$ python3 -q
>>> import numpy as np
>>> np.set_printoptions(suppress=True, linewidth=120)
>>> K = np.load("layer6.npy")
>>> print(K.round(2))
[[  6.13   8.49   2.27 -16.68  -2.65]
 [  6.62   7.01  -0.01 -17.45  -1.6 ]
 [ -7.14  -1.96   6.39  17.37  -1.56]
 [  3.06  12.1   10.07 -10.37  -5.93]
 [  7.08   4.31  -3.64 -17.83   0.16]
 [ -5.99   4.46  12.31  13.    -4.89]
 [  2.41 -10.57 -14.94  -2.96   7.11]
 [  3.36  -9.51 -14.88  -5.49   6.85]
 [  5.54  -5.68 -13.15 -11.61   5.43]
 [  1.71 -11.19 -14.79  -1.13   7.21]
 [  4.05  -8.54 -14.61  -7.37   6.54]
 [  0.4  -12.   -14.13   2.16   7.18]
 [ -4.7    7.45  14.15   9.18  -6.15]
 [ -6.74   1.61   9.97  15.5   -3.5 ]
 [  4.9   10.64   6.2  -14.33  -4.38]
 [ -0.69  11.85  14.32  -1.44  -7.21]
 [  7.08   4.29  -3.67 -17.83   0.17]
 [ -0.68  11.85  14.32  -1.45  -7.21]
 [ -0.53  11.93  14.22  -1.82  -7.2 ]
 [ -5.17   6.52  13.66  10.52  -5.78]
 [ -3.44   9.41  14.86   5.68  -6.82]
 [  3.12  -9.8  -14.92  -4.85   6.93]
 [  7.03   0.29  -8.15 -16.67   2.49]
 [  3.36  11.96   9.55 -11.03  -5.74]]
>>> print(np.linalg.cond(K) > 100)
True
>>> print(np.linalg.matrix_rank(K, rtol=0.1))
2
>>> idx = K[:, 0] > np.median(K[:, 0])
>>> r0 = K[idx].mean(axis=0) - K[~idx].mean(axis=0)
>>> print(idx.astype(int))
[1 1 0 1 1 0 0 1 1 0 1 0 0 0 1 0 1 0 0 0 0 1 1 1]
>>> print(r0.round(2))
[  7.66  -0.32  -9.61 -18.01   3.09]
>>> print(((K - K.mean(axis=0)) @ r0 > 0).astype(int))
[1 1 0 1 1 0 1 1 1 1 1 1 0 0 1 0 1 0 0 0 0 1 1 1]
>>> print(np.argsort(-np.abs(r0).round(6), kind="stable"))
[3 2 0 4 1]
>>> arr = np.load("run8.npy")
>>> print(arr)
[[ 3  0  0  0]
 [ 0 -3  0  0]
 [ 0  0  3  0]
 [ 0  0  0  3]]
>>> # equal to its transpose
>>> evals, vecs = np.linalg.eigh(arr)
>>> x = np.array([-3, 0, -5, -1])
>>> print(np.abs(arr).sum(axis=1).max(), np.abs(evals).max())
3 3.0
>>> print(vecs * np.abs(evals) @ vecs.T)
[[3. 0. 0. 0.]
 [0. 3. 0. 0.]
 [0. 0. 3. 0.]
 [0. 0. 0. 3.]]
>>> print(x @ arr @ x / (x @ x), evals[0], evals[-1])
3.0 -3.0 3.0
